% ipython --no-banner

In [1]: import numpy as np

In [2]: np.set_printoptions(precision=3, suppress=True, linewidth=160)

In [3]: rng = np.random.default_rng(6883)

In [4]: W0 = (rng.random((10, 10)) < 0.3) + np.eye(10)

In [5]: W0 /= W0.sum(axis=1, keepdims=True)

In [6]: print(W0)
[[0.2   0.2   0.    0.2   0.    0.2   0.2   0.    0.    0.   ]
 [0.2   0.4   0.    0.    0.    0.    0.2   0.    0.    0.2  ]
 [0.143 0.143 0.143 0.143 0.143 0.143 0.    0.    0.    0.143]
 [0.    0.333 0.    0.333 0.333 0.    0.    0.    0.    0.   ]
 [0.    0.333 0.    0.    0.333 0.    0.    0.    0.    0.333]
 [0.    0.    0.    0.167 0.167 0.167 0.    0.167 0.167 0.167]
 [0.2   0.2   0.2   0.    0.    0.    0.2   0.    0.2   0.   ]
 [0.    0.    0.    0.25  0.25  0.    0.    0.25  0.25  0.   ]
 [0.25  0.    0.25  0.    0.    0.25  0.    0.    0.25  0.   ]
 [0.    0.    0.25  0.    0.    0.    0.25  0.25  0.    0.25 ]]

In [7]: # a transition matrix

In [8]: print(W0.ravel(order="F"))
[0.2   0.2   0.143 0.    0.    0.    0.2   0.    0.25  0.    0.2   0.4   0.143 0.333 0.333 0.    0.2   0.    0.    0.    0.    0.    0.143 0.    0.    0.
 0.2   0.    0.25  0.25  0.2   0.    0.143 0.333 0.    0.167 0.    0.25  0.    0.    0.    0.    0.143 0.333 0.333 0.167 0.    0.25  0.    0.    0.2   0.
 0.143 0.    0.    0.167 0.    0.    0.25  0.    0.2   0.2   0.    0.    0.    0.    0.2   0.    0.    0.25  0.    0.    0.    0.    0.    0.167 0.    0.25
 0.    0.25  0.    0.    0.    0.    0.    0.167 0.2   0.25  0.25  0.    0.    0.2   0.143 0.    0.333 0.167 0.    0.    0.    0.25 ]

In [9]: blk = W0.reshape(10, 2, -1)

In [10]: print(blk.shape)
(10, 2, 5)

In [11]: print(blk.transpose(1, 0, 2))
[[[0.2   0.2   0.    0.2   0.   ]
  [0.2   0.4   0.    0.    0.   ]
  [0.143 0.143 0.143 0.143 0.143]
  [0.    0.333 0.    0.333 0.333]
  [0.    0.333 0.    0.    0.333]
  [0.    0.    0.    0.167 0.167]
  [0.2   0.2   0.2   0.    0.   ]
  [0.    0.    0.    0.25  0.25 ]
  [0.25  0.    0.25  0.    0.   ]
  [0.    0.    0.25  0.    0.   ]]

 [[0.2   0.2   0.    0.    0.   ]
  [0.    0.2   0.    0.    0.2  ]
  [0.143 0.    0.    0.    0.143]
  [0.    0.    0.    0.    0.   ]
  [0.    0.    0.    0.    0.333]
  [0.167 0.    0.167 0.167 0.167]
  [0.    0.2   0.    0.2   0.   ]
  [0.    0.    0.25  0.25  0.   ]
  [0.25  0.    0.    0.25  0.   ]
  [0.    0.25  0.25  0.    0.25 ]]]
